$ python3 -q
>>> import numpy as np
>>> from numpy import linalg as LA
>>> np.set_printoptions(precision=3, suppress=True, linewidth=100)
>>> K = np.load("arr.npy")
>>> K
array([[ 4.034,  2.968,  2.03 ,  7.035,  4.059,  2.164,  5.103,  6.882],
       [ 2.03 ,  4.025,  2.117,  2.074,  4.047, -0.084,  1.895,  4.067],
       [ 4.921,  5.019,  2.996,  8.017,  5.958,  2.033,  6.198,  9.048],
       [ 2.051,  1.964,  1.895,  4.172,  3.877,  4.101,  0.129,  1.814],
       [ 1.104,  1.997,  0.944,  0.95 ,  2.014, -0.039,  0.908,  2.225],
       [ 5.923,  5.866,  4.126, 10.033,  7.918,  4.153,  6.007, 10.068],
       [ 1.814,  3.089,  2.026,  3.005,  4.083,  2.042,  1.183,  3.144],
       [-0.133,  0.121,  0.075,  0.002, -0.096, -0.176, -0.057,  0.163],
       [ 1.979,  2.013,  0.823,  3.221,  1.856, -0.111,  2.869,  3.924],
       [ 3.081,  4.029,  2.019,  4.126,  4.081, -0.042,  4.113,  5.802],
       [ 5.002,  4.96 ,  3.148,  7.886,  6.08 ,  2.148,  5.905,  9.039]])
>>> Uu, s, Vh = LA.svd(K, full_matrices=False)
>>> np.abs(Vh[0])
array([0.295, 0.311, 0.196, 0.476, 0.386, 0.153, 0.329, 0.519])
>>> np.round(Uu.T @ K @ Vh.T, 3) + 0
array([[38.128,  0.   ,  0.   ,  0.   ,  0.   ,  0.   ,  0.   ,  0.   ],
       [ 0.   ,  5.704,  0.   ,  0.   ,  0.   ,  0.   ,  0.   ,  0.   ],
       [ 0.   ,  0.   ,  4.303,  0.   ,  0.   ,  0.   ,  0.   ,  0.   ],
       [ 0.   ,  0.   ,  0.   ,  0.49 ,  0.   ,  0.   ,  0.   ,  0.   ],
       [ 0.   ,  0.   ,  0.   ,  0.   ,  0.395,  0.   ,  0.   ,  0.   ],
       [ 0.   ,  0.   ,  0.   ,  0.   ,  0.   ,  0.305,  0.   ,  0.   ],
       [ 0.   ,  0.   ,  0.   ,  0.   ,  0.   ,  0.   ,  0.204,  0.   ],
       [ 0.   ,  0.   ,  0.   ,  0.   ,  0.   ,  0.   ,  0.   ,  0.059]])
>>> np.round(Uu.T @ Uu, 3) + 0
array([[1., 0., 0., 0., 0., 0., 0., 0.],
       [0., 1., 0., 0., 0., 0., 0., 0.],
       [0., 0., 1., 0., 0., 0., 0., 0.],
       [0., 0., 0., 1., 0., 0., 0., 0.],
       [0., 0., 0., 0., 1., 0., 0., 0.],
       [0., 0., 0., 0., 0., 1., 0., 0.],
       [0., 0., 0., 0., 0., 0., 1., 0.],
       [0., 0., 0., 0., 0., 0., 0., 1.]])
>>> np.allclose(Uu * s @ Vh, K)
True
>>> np.abs(Uu[:, 0]).round(6).argmax()
np.int64(5)
>>> s
array([38.128,  5.704,  4.303,  0.49 ,  0.395,  0.305,  0.204,  0.059])
>>> rng = np.random.default_rng(749)
>>> Y = K + rng.integers(-2, 3, (11, 3)) @ rng.integers(-2, 3, (3, 8))
>>> Y
array([[10.034,  1.968,  4.03 , 13.035,  8.059, -0.836,  7.103,  4.882],
       [ 5.03 ,  7.025,  6.117,  8.074, 10.047, -2.084,  3.895,  0.067],
       [-1.079,  9.019,  2.996,  2.017,  1.958,  4.033,  2.198,  9.048],
       [ 9.051, -0.036,  3.895, 12.172,  9.877,  1.101,  4.129, -0.186],
       [ 8.104,  2.997,  4.944,  8.95 ,  8.014, -4.039,  2.908, -1.775],
       [ 3.923, 12.866,  8.126,  9.033,  7.918,  3.153,  2.007,  6.068],
       [ 4.814, -0.911,  0.026,  3.005,  2.083,  1.042,  1.183,  5.144],
       [ 7.867,  0.121,  4.075, 10.002,  7.904, -4.176,  3.943, -3.837],
       [ 1.979,  4.013,  2.823,  6.221,  5.856, -0.111,  4.869,  1.924],
       [ 8.081,  6.029,  6.019, 11.126, 10.081, -3.042,  6.113,  1.802],
       [12.002,  2.96 ,  5.148, 15.886, 12.08 , -0.852,  9.905,  7.039]])
>>> LA.matrix_rank(Y - K, tol=1e-8)
np.int64(3)
>>> print(np.round(LA.svd(Y - K, compute_uv=False), 3) + 0)
[36.496 14.574  5.161  0.     0.     0.     0.     0.   ]
>>> print(np.abs(Y - K).sum(axis=1))
[26. 30. 26. 34. 36. 23. 14. 42. 15. 33. 34.]
>>> X = np.array([[-3, -3, 5],
...     [0, 2, -5],
...     [0, -5, -5],
...     [2, 0, 4],
...     [5, -4, 4],
...     [5, 0, -4],
...     [-1, 1, 1]])
>>> X
array([[-3, -3,  5],
       [ 0,  2, -5],
       [ 0, -5, -5],
       [ 2,  0,  4],
       [ 5, -4,  4],
       [ 5,  0, -4],
       [-1,  1,  1]])
>>> Y = X + rng.integers(-2, 3, (7, 1)) @ rng.integers(-2, 3, (1, 3))
>>> Y
array([[-3, -3,  5],
       [-2,  2, -1],
       [-1, -5, -3],
       [ 1,  0,  6],
       [ 3, -4,  8],
       [ 4,  0, -2],
       [-2,  1,  3]])
>>> np.abs(Y - X).sum(axis=1)
array([0, 6, 3, 3, 6, 3, 3])
>>> lab = rng.permutation(3)
>>> Y = X[:, lab] * rng.choice([-1, 1], 3)
>>> Y
array([[ 5, -3,  3],
       [-5,  0, -2],
       [-5,  0,  5],
       [ 4,  2,  0],
       [ 4,  5,  4],
       [-4,  5,  0],
       [ 1, -1, -1]])
>>> Uu, _, Vh = LA.svd(X.T @ Y)
>>> print(lab)
[2 0 1]
